$ python -q
>>> import numpy as np
>>> from numpy import linalg as LA
>>> np.set_printoptions(precision=1, suppress=True, linewidth=100, legacy="1.25")
>>> feats = np.load("layer3.npy")
>>> print(feats)
[[3. 0. 0.]
 [0. 3. 1.]
 [0. 2. 3.]]
>>> ev, V = LA.eig(feats)
>>> print(np.prod(ev))
21.0
>>> print(np.sort(LA.eigvals(feats @ feats)))
[ 2.5  9.  19.5]
>>> print(np.round(feats @ V[:, 0] - ev[0] * V[:, 0], 1) + 0)
[0. 0. 0.]
>>> print(np.sort(LA.eigvals(LA.inv(feats))))
[0.2 0.3 0.6]
>>> print(np.sort(LA.eigvals(feats.T)))
[1.6 3.  4.4]
>>> print(feats @ feats)
[[ 9.  0.  0.]
 [ 0. 11.  6.]
 [ 0. 12. 11.]]
>>> print(np.allclose(feats @ feats.T, feats.T @ feats))
False
>>> print(np.trace(feats))
9.0
>>> print(np.sort(np.abs(LA.eigvals(feats))))
[1.6 3.  4.4]
>>> print((feats + feats.T) / 2)
[[3.  0.  0. ]
 [0.  3.  1.5]
 [0.  1.5 3. ]]
>>> print(np.allclose(feats, feats.T))
False
>>> print(LA.matrix_power(feats, 2))
[[ 9.  0.  0.]
 [ 0. 11.  6.]
 [ 0. 12. 11.]]
>>> r0 = np.array([1, 0, 1])
>>> other = feats + np.outer(r0, np.eye(3)[0])
>>> print(round(LA.det(other) / LA.det(feats), 1), round(float(1 + LA.solve(feats, r0)[0]), 1))
1.3 1.3
>>> print(LA.matrix_rank(other - feats))
1
>>> A = np.array([[1, -1, 1, -1], [1, 0, 0, 0], [1, 1, 1, 1]])
>>> other = A / LA.norm(A, axis=1, keepdims=True)
>>> C2 = other @ other.T
>>> print(LA.norm(other, axis=1))
[1. 1. 1.]
>>> th = np.radians(180)
>>> R = np.eye(4)
>>> R[1, 1] = R[2, 2] = np.cos(th)
>>> R[1, 2], R[2, 1] = -np.sin(th), np.sin(th)
>>> print(R.round(1) + 0)
[[ 1.  0.  0.  0.]
 [ 0. -1.  0.  0.]
 [ 0.  0. -1.  0.]
 [ 0.  0.  0.  1.]]
>>> other = A @ R.T
>>> print(np.allclose(LA.norm(A, axis=1), LA.norm(other, axis=1)))
True
>>> print(np.abs(other - A).max(axis=0))
[0. 2. 2. 0.]
>>> print(round(float(LA.det(R)), 1), np.trace(R))
1.0 0.0
>>> print(LA.svd(A, compute_uv=False), LA.svd(other, compute_uv=False))
[2.1 2.  0.7] [2.1 2.  0.7]
>>> print(round(LA.norm(A, 1), 1), np.round(LA.norm(A, np.inf), 1))
3.0 4.0
>>> print(np.round(LA.norm(A[2] - A[1]), 1))
1.7
>>> print(A[2] @ A[1])
1
>>> print(LA.norm(A, axis=1))
[2. 1. 2.]
>>> print(round(LA.norm(A[2], 1), 1), np.round(LA.norm(A[2], np.inf), 1))
4.0 1.0
>>> print(np.round(LA.norm(A, "nuc"), 1))
4.8
>>> vec = np.array([5, 3, 0, -5])
>>> h = np.maximum(A @ vec, 0)
>>> print(h)
[7 5 3]
>>> print(A * (h > 1e-9)[:, None])
[[ 1 -1  1 -1]
 [ 1  0  0  0]
 [ 1  1  1  1]]
>>> print(np.maximum(A @ vec, 0) - np.maximum(-A @ vec, 0))
[7 5 3]
>>> print(np.maximum(A @ (3 * vec), 0))
[21 15  9]
>>> E = np.load("arr.npy")
>>> print(E)
[[-0.2  0.4 -1.1]
 [-0.6 -0.8  4.4]
 [ 0.   0.2 -0.7]
 [-0.6  0.9 -3.7]
 [ 0.3  0.5 -2.3]
 [ 0.1  0.5 -2.6]
 [ 0.1 -0.2 -0.5]
 [ 0.2 -0.2  1.2]
 [ 0.3  0.4 -1.7]
 [-0.5  0.1  0. ]
 [-0.5  0.   1.4]
 [-0.2  0.   0.3]
 [-0.5  0.2 -0.6]
 [-0.6 -0.1  1.9]
 [ 0.2  0.3 -2.5]
 [-0.1 -0.3  2.2]
 [ 0.2 -0.1  0.6]
 [-0.6  0.1  0.1]
 [-0.7  0.6 -1.8]
 [ 0.8  0.2 -3. ]
 [ 0.4 -0.3  2. ]
 [ 0.4  0.1 -2.1]
 [ 1.5 -0.4 -1.3]
 [-0.1  0.4 -2. ]
 [ 0.1 -0.1 -0.2]
 [-0.1  0.7 -2.5]
 [ 0.1 -0.1 -0.8]
 [-0.1  0.4  0. ]
 [-0.1  0.1 -1.2]
 [ 0.5 -0.5  1.1]
 [ 0.2  0.   0. ]
 [ 0.5 -0.1 -1.4]]
>>> # column 2 dominates
>>> Xc = E - E.mean(axis=0)
>>> V = LA.svd(Xc)[2][:1]
>>> other = Xc - Xc @ V.T @ V
>>> print(np.round(other.std(axis=0), 1) + 0)
[0.5 0.2 0. ]
>>> print(np.round(LA.norm(other) / LA.norm(Xc), 1))
0.3
>>> dist = LA.norm(E[:, None] - E[None], axis=-1)
>>> print(dist[6])
[0.9 5.  0.5 3.5 1.9 2.2 0.  1.7 1.4 0.8 2.  0.9 0.7 2.5 2.1 2.7 1.1 1.  1.7 2.6 2.5 1.7 1.6 1.6
 0.3 2.2 0.3 0.8 0.8 1.7 0.5 1. ]
>>> print(dist.mean(axis=1).argmax())
1
>>> print(np.unravel_index(dist.round(6).argmax(), dist.shape))
(1, 3)
>>> print(LA.norm(E, axis=1))
[1.2 4.5 0.7 3.9 2.4 2.6 0.5 1.2 1.8 0.5 1.5 0.4 0.8 2.  2.5 2.2 0.6 0.6 2.  3.1 2.1 2.1 2.  2.
 0.2 2.6 0.8 0.4 1.2 1.3 0.2 1.5]
>>> print((dist + 1e9 * np.eye(32)).round(6).argmin(axis=1))
[28 15 26 25 14 14 24 29 23 17 13  9  2 10  5 20 11  9 23 14 15  4 31  8 30  5  6  9  0  7 24  8]
>>> print(dist[6].round(6).argsort(kind="stable")[:4])
[ 6 24 26  2]
>>> print(LA.norm(E - E.mean(axis=0), axis=1))
[0.7 5.  0.2 3.3 1.8 2.1 0.3 1.8 1.2 0.7 2.  0.9 0.5 2.5 2.  2.8 1.2 0.9 1.5 2.6 2.6 1.6 1.7 1.5
 0.4 2.1 0.3 0.6 0.7 1.8 0.6 1. ]
